$ python3 -q
>>> import numpy as np
>>> from numpy import linalg as LA
>>> np.set_printoptions(suppress=True, linewidth=120)
>>> tidy = lambda a: np.round(a, 1) + 0
>>> Y = np.array([[2, 3], [3, 2], [0, 2]])
>>> J = np.tile(Y, (2, 3))
>>> J
array([[2, 3, 2, 3, 2, 3],
       [3, 2, 3, 2, 3, 2],
       [0, 2, 0, 2, 0, 2],
       [2, 3, 2, 3, 2, 3],
       [3, 2, 3, 2, 3, 2],
       [0, 2, 0, 2, 0, 2]])
>>> # rows 0 and 3 are equal
>>> Uu, s, Vh = LA.svd(J)
>>> np.argmax(s[:-1] / (s[1:] + 1e-6)) + 1
np.int64(2)
>>> tidy(s)
array([12.8,  4.1,  0. ,  0. ,  0. ,  0. ])
>>> Y = Uu[:, :2] @ np.diag(s[:2]) @ Vh[:2]
>>> tidy(np.abs(J - Y).max())
np.float64(0.0)
>>> tidy(LA.norm(J - Y) / LA.norm(J))
np.float64(0.0)
>>> LA.matrix_rank(J, rtol=0.1)
np.int64(2)
>>> [round(float(x), 1) for x in LA.svd(J, compute_uv=False)[:3]]
[12.8, 4.1, 0.0]
>>> tidy(LA.norm(J, 2) / LA.norm(J))
np.float64(1.0)
>>> np.argsort(-LA.norm(J, axis=0).round(6), kind="stable")[:3]
array([1, 3, 5])
>>> C = 5 * np.array([[0.8, 0.4, -0.6, -2.2, 2.1, 0.5, 0.4, -0.8],
...     [0.2, 0.0, 0.7, 0.8, -0.3, 1.0, -0.2, 1.6],
...     [1.2, 0.8, -1.2, 1.7, 1.0, 0.5, -0.4, 1.9]])
>>> rng = np.random.default_rng(9)
>>> z = rng.integers(0, 3, 40)
>>> W0 = C[z] + rng.normal(size=(40, 8))
>>> tidy(W0)
array([[  0.6,   0.2,   2. ,   6.3,  -1.6,   4.6,  -0.2,   7.1],
       [  6.8,   2.8,  -5.5,   7.5,   3.2,   1.9,  -3.5,  10.1],
       [  6. ,   4.5,  -5.9,   8.1,   5. ,   3.6,  -2.2,   8.7],
       [  3. ,   1.8,  -3.7,  -9.1,   9.3,   1.4,   1.7,  -3.3],
       [  3.7,   1. ,  -3.8, -11.4,  11.5,   1.5,   1.9,  -4.6],
       [  1.3,   0.4,   2. ,   6.4,  -1.3,   4.5,  -1.9,   7.7],
       [  6. ,   4.6,  -6. ,   9. ,   3.4,   1.7,  -3. ,   9.7],
       [  6.5,   2.5,  -6.2,   9.2,   5.9,   1.4,  -1.4,   9.8],
       [  0.6,   2. ,   2.4,   3.7,  -1. ,   5.2,  -1.2,   9.4],
       [  7.4,   4.9,  -5. ,   8.4,   3.8,   4.7,  -3. ,  11.7],
       [  5.9,   4.2,  -6.2,   9.5,   4.5,   4.3,  -1.5,   9.7],
       [  5.4,   4.3,  -6. ,  10.4,   5.9,   0.9,  -0.5,   7.1],
       [  7.5,   2.1,  -6. ,   9.3,   5. ,   1.4,  -0.8,   7.7],
       [  4.5,   5.4,  -6.9,   8.7,   5.8,   2.4,  -1.7,   9.6],
       [  6.2,   5.2,  -5.1,   8.8,   5.9,   2. ,  -2.8,   8.5],
       [  6.8,   5.6,  -5.9,   6.5,   4.5,   3. ,  -1.7,   9.6],
       [  5. ,   2.9,  -4.3, -10.6,   9.8,   2.7,   3.2,  -2.2],
       [  4.7,   1.5,  -3.4, -10.5,   9.5,   2.4,   2.6,  -3.1],
       [  5.7,   4.4,  -4.6,   8.8,   3.3,   2.7,  -1.7,   9.1],
       [  1. ,  -1.5,   4.7,   4.4,  -2. ,   5.2,  -0.9,   7.1],
       [  3.3,   1.2,  -4. ,   7.4,   4.7,   3.1,  -2.4,  10.7],
       [  0.1,   0.6,   1.4,   4.7,  -0.8,   5.4,  -0.7,   8.3],
       [  6.9,   5. ,  -6.9,   9.6,   4.1,   2.7,  -2.3,  10. ],
       [  3.7,   2.4,  -3.5, -12. ,  11.6,   3.1,   2.5,  -3. ],
       [  4.9,   4.9,  -7.1,   8.9,   4.8,   2.8,  -1.3,   9.5],
       [  3.1,   2.9,  -1.8, -10.3,  11.5,   0.7,   2.1,  -4.1],
       [  2. ,   2.1,  -3. , -12.5,   9.7,   2.6,   2.6,  -3.3],
       [  4.9,   2.9,  -6.5,   8.5,   4.4,   2.3,  -1.3,  10.2],
       [  4.1,   0.9,  -3.5, -10.4,  11.4,   3.6,   0.9,  -4.5],
       [  4.8,   1.1,  -7.1,   6.7,   6.4,   3. ,  -2.6,   9.6],
       [  1.4,   1.8,   4.3,   5.5,  -1. ,   6.3,   0.4,   8.9],
       [  6. ,   5.1,  -6.4,   9.9,   4.7,   1.8,  -0.1,   9.1],
       [  6.2,   2.9,  -6.7,   8.2,   4. ,   3.7,  -2.7,   8.3],
       [  5.1,   2.7,  -5.3, -11.6,  11.5,   1.7,   1.7,  -4.2],
       [  3.8,   3.1,  -5.2,  10. ,   4.9,   2.4,  -1.4,   9.7],
       [  6.5,   3.1,  -6. ,   9. ,   5.6,   1. ,  -1.2,   9.6],
       [  6.2,   2.3,  -5.9,   6.9,   2.5,   2.6,  -2. ,   9.6],
       [  4.2,   2. ,  -1.9, -10.2,  12.2,   5.1,   2.8,  -3.2],
       [  2.9,  -0.8,   3.2,   4.3,  -3. ,   6. ,   0.6,   6.8],
       [  5.2,   4.9,  -4.6,   6.9,   5.6,   2.3,  -3.8,   9.1]])
>>> d = LA.norm(W0[:, None] - W0[None], axis=-1)
>>> d.mean(axis=1).argmax()
np.int64(33)
>>> LA.matrix_rank(d ** 2)
np.int64(10)
>>> np.unravel_index(d.round(6).argmax(), d.shape)
(np.int64(4), np.int64(9))
